In [1]: import numpy as np

In [2]: import numpy.linalg as la

In [3]: np.set_printoptions(precision=3, suppress=True, linewidth=120, sign=" ")

In [4]: def rd(a):
   ...:     return np.round(a, 3) + 0
   ...: 

In [5]: feats = np.loadtxt("test0.csv", delimiter=",")

In [6]: rd(feats)
Out[6]: 
array([[ -5.043,   3.185, -10.615],
       [ -4.297,   2.56 ,  -9.508],
       [ -4.179,   2.462,  -9.329],
       [ -4.173,   2.457,  -9.321],
       [ -4.014,   2.326,  -9.08 ],
       [ -3.958,   2.279,  -8.995],
       [ -2.474,   1.084,  -6.644],
       [ -1.56 ,   0.392,  -5.064],
       [ -1.118,   0.08 ,  -4.233],
       [ -0.54 ,  -0.287,  -3.02 ],
       [ -0.198,  -0.454,  -2.154],
       [ -0.178,  -0.461,  -2.097],
       [ -0.028,  -0.499,  -1.608],
       [  0.103,  -0.457,  -0.958],
       [  0.122,  -0.413,  -0.753],
       [  0.102,  -0.244,  -0.325],
       [  0.026,  -0.053,  -0.055],
       [ -0.17 ,   0.303,   0.232],
       [ -0.281,   0.481,   0.32 ],
       [ -0.469,   0.764,   0.416],
       [ -0.496,   0.803,   0.426],
       [ -0.937,   1.416,   0.499],
       [ -1.359,   1.97 ,   0.475],
       [ -2.1  ,   2.905,   0.314],
       [ -2.853,   3.824,   0.058],
       [ -3.411,   4.49 ,  -0.172],
       [ -4.724,   6.031,  -0.803],
       [ -4.855,   6.184,  -0.871],
       [ -5.179,   6.557,  -1.043],
       [ -7.024,   8.665,  -2.102],
       [ -8.149,   9.933,  -2.797],
       [ -9.022,  10.91 ,  -3.356]])

In [7]: w1 = np.array([[-2, 2, 7, 9], [-8, -7, 7, -3], [0, -6, 8, -1]])

In [8]: b = np.array([6, -7, 2, -6])

In [9]: act = np.maximum(feats @ w1 + b, 0)

In [10]: la.matrix_rank(act)
Out[10]: np.int64(3)

In [11]: C = np.array([[-4, -2], [-1, 4], [1, -1], [-5, -1]])

In [12]: w1 @ C
Out[12]: 
array([[-32,  -4],
       [ 61, -16],
       [ 19, -31]])

In [13]: (act @ C).round(6).argmax(axis=1)
Out[13]: 
array([ 1,  1,  1,  1,  1,  1,  1,  1,  1,  1,  1,  1,  1,  1,  1,  1,  1,  0,  0,  0,  0,  0,  0,  0,  0,  0,  0,  0,
        0,  0,  0,  0])

In [14]: Xs = feats - feats.mean(axis=0)

In [15]: Uu, sv, Vt = la.svd(Xs, full_matrices=False)

In [16]: rd((sv ** 2).sum() ** 2 / (sv ** 4).sum())
Out[16]: np.float64(1.92)

In [17]: rd(Vt[0] * np.sign(Vt[0, np.abs(Vt[0]).argmax()]))
Out[17]: array([-0.583,  0.593, -0.555])

In [18]: la.matrix_rank(Xs)
Out[18]: np.int64(2)

In [19]: print(rd(sv))
[ 23.59   19.191   0.   ]

In [20]: print(np.abs(Uu[:, 0]).argmax())
31

In [21]: J = np.loadtxt("m.csv", delimiter=",")

In [22]: print(J)
[[-0.195 -0.27  -1.071  2.438  0.323  0.548  0.752  0.584 -0.608  0.016  0.239 -0.245]
 [ 0.305  0.045  0.477  0.055  0.221  1.412 -0.065  1.092  0.712 -1.456  1.115 -1.251]
 [-0.929 -0.056  0.061  0.354  0.008  0.124  1.842 -1.024 -0.54   0.612  1.39  -0.973]
 [ 0.586  0.164 -0.796 -1.368  0.688 -0.056  0.712  1.594 -0.971 -0.173  0.251  1.251]
 [ 0.532  0.202  1.461  1.456  0.072  0.104  0.18   0.619 -1.794 -0.21  -0.839 -0.158]
 [ 0.988 -1.4   -1.313 -0.241  0.925  1.133  0.265  0.173 -1.164 -0.788 -0.029 -0.259]
 [-1.085 -1.387 -0.048 -0.057  0.494 -0.034 -1.288  0.391  1.307 -0.637  0.268 -1.284]
 [ 0.22   0.287  1.141  1.244  0.56  -0.128  0.173  1.152 -1.735 -0.517  0.324 -0.975]
 [-0.76   0.088 -0.998 -0.958 -1.191 -0.888 -0.428 -0.809 -1.077  1.206  0.409  0.819]
 [-0.783  0.576  0.109 -0.313 -1.556 -0.437 -0.498  0.375 -1.356 -0.97  -1.245 -0.783]
 [ 1.39  -0.546  0.917  0.109 -0.243 -1.102 -0.445 -1.08  -0.301 -1.736 -0.051 -0.412]
 [-2.119 -0.192 -1.057  0.136  1.028 -0.505  0.611 -0.808  0.435  0.353 -0.825 -0.074]
 [-1.632  0.481  0.183 -0.11   0.024  0.293  0.825 -0.519 -1.039  1.937 -0.308  0.309]
 [ 0.599  0.593  1.201  1.245 -0.601  1.167  0.072 -1.031 -0.408 -0.64  -1.274  0.553]
 [ 0.377  1.55   0.919 -0.159 -0.593  0.846 -0.226  0.483 -0.095 -0.004  0.295  2.034]
 [-0.796  0.307  0.722  1.639  0.967  0.512 -0.711  1.092 -0.132  0.708 -1.284  0.034]
 [ 0.864 -0.685  0.099 -0.908 -1.503  0.394 -0.321 -1.881 -0.634  0.433  0.495  0.241]
 [ 1.003 -0.807  1.268 -0.225 -0.085 -1.061  0.838 -0.353  1.232  0.536  0.606 -1.246]
 [ 0.938 -1.51  -0.371 -1.48   0.256  0.745  0.647 -0.491  0.69   0.403 -1.236  0.257]
 [-0.433  2.269  0.526  0.232 -0.575  0.797 -1.022 -0.188 -0.412  0.491  0.923 -0.164]
 [-1.205 -1.553 -0.753 -0.188 -0.879  0.922  1.177  0.28  -0.202 -0.246  0.064 -1.158]
 [ 1.568 -1.215 -0.947 -0.884 -0.849  0.3   -0.966  0.182  0.27  -0.737  0.301 -0.951]
 [ 0.685  0.654  1.857 -1.443  1.043 -0.508 -0.635 -0.114  0.097  0.337 -0.602  0.57 ]
 [ 0.173 -1.034 -0.604 -0.093 -0.376 -0.343 -0.572 -1.663  0.534  1.487  1.021  0.798]
 [ 1.303 -0.506  0.274 -0.602 -0.486 -0.681  1.749  1.418 -0.819  0.137 -0.375  0.084]
 [ 0.653  1.832 -0.214 -0.308  0.134  0.583  0.011  0.88   0.379 -0.495 -0.822 -1.697]
 [-0.676  0.803 -0.865 -0.428 -0.927  1.386 -0.71   0.423 -1.542  1.014 -0.311  0.002]
 [-0.658 -1.237  0.085  0.445 -0.676 -1.27   1.356  0.398  0.061 -1.26  -0.373  1.019]
 [ 0.59  -0.691 -0.147 -1.67  -0.105  0.11   0.909  0.471  0.543  0.153 -1.993 -0.028]
 [-0.096 -0.1    0.    -0.11  -1.036 -0.061 -0.767 -0.251 -1.292 -1.885  1.349 -0.446]
 [-0.281 -0.812  2.167  0.118 -0.911 -0.31   0.451  0.042  0.511  1.124  0.881  0.345]
 [ 1.506 -1.107 -0.275 -0.803 -0.549  1.251 -0.181  0.456  0.537  0.826  0.498 -1.208]
 [ 0.989  0.861 -0.122 -0.16   1.343 -1.255  1.122  0.334  0.893  0.349 -1.225  0.272]
 [-0.836  0.754 -1.03  -0.002 -0.443 -0.088  0.443  0.503 -0.809 -2.117 -0.874  0.346]]

In [23]: D = la.norm(J[:, None] - J[None], axis=-1)

In [24]: (D + 1e9 * np.eye(34)).round(6).argmin(axis=1)
Out[24]: 
array([  7,  25,  12,  24,   7,  21,   1,   4,  23,  33,  29,  12,  26,   4,  19,   4,  23,  30,  28,  14,   2,  31,
        32,  16,   3,   1,  19,  33,  18,  10,  17,  21,  28,   9])

In [25]: print(D.mean(axis=1).argmax())
11

In [26]: x0 = np.array([1, 0, 1, 2, 0, 1, 2, 2, 0, 0, 2, 1])

In [27]: y = J @ x0

In [28]: b, lr = np.zeros(12), 1 / la.norm(J, 2) ** 2

In [29]: for i in range(250):
    ...:     b -= lr * J.T @ (J @ b - y)
    ...:     if i % 50 == 0: print(i, round(la.norm(J @ b - y), 3))
    ...: 
0 10.783
50 0.0
100 0.0
150 0.0
200 0.0

In [30]: rd(b)
Out[30]: array([ 1.,  0.,  1.,  2.,  0.,  1.,  2.,  2.,  0.,  0.,  2.,  1.])

In [31]: B = np.array([[0, 0], [1, 0], [2, 3]])

In [32]: F = np.tile(B, (2, 3))

In [33]: F
Out[33]: 
array([[ 0,  0,  0,  0,  0,  0],
       [ 1,  0,  1,  0,  1,  0],
       [ 2,  3,  2,  3,  2,  3],
       [ 0,  0,  0,  0,  0,  0],
       [ 1,  0,  1,  0,  1,  0],
       [ 2,  3,  2,  3,  2,  3]])

In [34]: # rows and columns are dependent

In [35]: print(np.unique(feats.round(6), axis=0).shape)
(32, 3)

In [36]: rd(feats @ la.pinv(feats) @ feats)
Out[36]: 
array([[ -5.043,   3.185, -10.615],
       [ -4.297,   2.56 ,  -9.508],
       [ -4.179,   2.462,  -9.329],
       [ -4.173,   2.457,  -9.321],
       [ -4.014,   2.326,  -9.08 ],
       [ -3.958,   2.279,  -8.995],
       [ -2.474,   1.084,  -6.644],
       [ -1.56 ,   0.392,  -5.064],
       [ -1.118,   0.08 ,  -4.233],
       [ -0.54 ,  -0.287,  -3.02 ],
       [ -0.198,  -0.454,  -2.154],
       [ -0.178,  -0.461,  -2.097],
       [ -0.028,  -0.499,  -1.608],
       [  0.103,  -0.457,  -0.958],
       [  0.122,  -0.413,  -0.753],
       [  0.102,  -0.244,  -0.325],
       [  0.026,  -0.053,  -0.055],
       [ -0.17 ,   0.303,   0.232],
       [ -0.281,   0.481,   0.32 ],
       [ -0.469,   0.764,   0.416],
       [ -0.496,   0.803,   0.426],
       [ -0.937,   1.416,   0.499],
       [ -1.359,   1.97 ,   0.475],
       [ -2.1  ,   2.905,   0.314],
       [ -2.853,   3.824,   0.058],
       [ -3.411,   4.49 ,  -0.172],
       [ -4.724,   6.031,  -0.803],
       [ -4.855,   6.184,  -0.871],
       [ -5.179,   6.557,  -1.043],
       [ -7.024,   8.665,  -2.102],
       [ -8.149,   9.933,  -2.797],
       [ -9.022,  10.91 ,  -3.356]])

In [37]: print(np.abs(np.diag(la.qr(feats)[1])) > 1e-9)
[ True  True False]

In [38]: print(rd(la.norm(F, 2) / la.norm(F)))
0.976

In [39]: np.argsort(-la.norm(F, axis=0).round(6), kind="stable")[:3]
Out[39]: array([ 1,  3,  5])

In [40]: la.matrix_rank(F, rtol=0.1)
Out[40]: np.int64(2)

In [41]: arr = np.load("block8.npy")

In [42]: print(arr)
[[ 0.  8.  7.  2. -6.  6.]
 [ 8.  0.  0.  0.  0.  0.]
 [ 7.  0.  0.  0.  0.  0.]
 [ 2.  0.  0.  0.  0.  0.]
 [-6.  0.  0.  0.  0.  0.]
 [ 6.  0.  0.  0.  0.  0.]]

In [43]: # symmetric

In [44]: print(np.unique(arr.round(6), axis=0).shape)
(6, 6)

In [45]: print(np.allclose(arr[:-1].T @ la.lstsq(arr[:-1].T, arr[-1])[0], arr[-1]))
True

In [46]: rd(np.trace(la.pinv(arr) @ arr))
Out[46]: np.float64(2.0)

In [47]: print(la.lstsq(arr[:-1].T, arr[-1])[2])
2

In [48]: np.all(la.eigvalsh(arr) > 0)
Out[48]: np.False_

In [49]: A = np.loadtxt("layer10.csv", delimiter=",")

In [50]: print(rd(A))
[[-0.297 -0.023  0.161 -0.237 -0.114  0.749  0.459  0.176  0.114]
 [ 0.099 -0.241  0.166  0.228  0.616  0.028  0.348 -0.521  0.283]
 [ 0.446  0.05  -0.225 -0.23  -0.342  0.088  0.331 -0.524 -0.432]
 [ 0.496 -0.758  0.086 -0.032 -0.048  0.028  0.03   0.408 -0.031]
 [ 0.297  0.232 -0.15   0.73   0.062  0.478 -0.133  0.129 -0.187]
 [-0.198 -0.175 -0.372  0.43  -0.495 -0.236  0.386 -0.013  0.395]
 [ 0.248  0.024 -0.54  -0.313  0.067  0.285 -0.358 -0.109  0.568]
 [ 0.496  0.437  0.515 -0.016 -0.232 -0.121  0.143  0.106  0.444]
 [ 0.149  0.296 -0.414 -0.146  0.426 -0.221  0.492  0.467 -0.09 ]]

In [51]: # keeps lengths

In [52]: u, r1 = A[2], A[7]

In [53]: print(rd(u @ r1))
0.0

In [54]: p = (u @ r1) / (u @ u) * u

In [55]: rd(r1 - p)
Out[55]: array([ 0.496,  0.437,  0.515, -0.016, -0.232, -0.121,  0.143,  0.106,  0.444])

In [56]: la.matrix_rank(np.outer(u, r1))
Out[56]: np.int64(1)
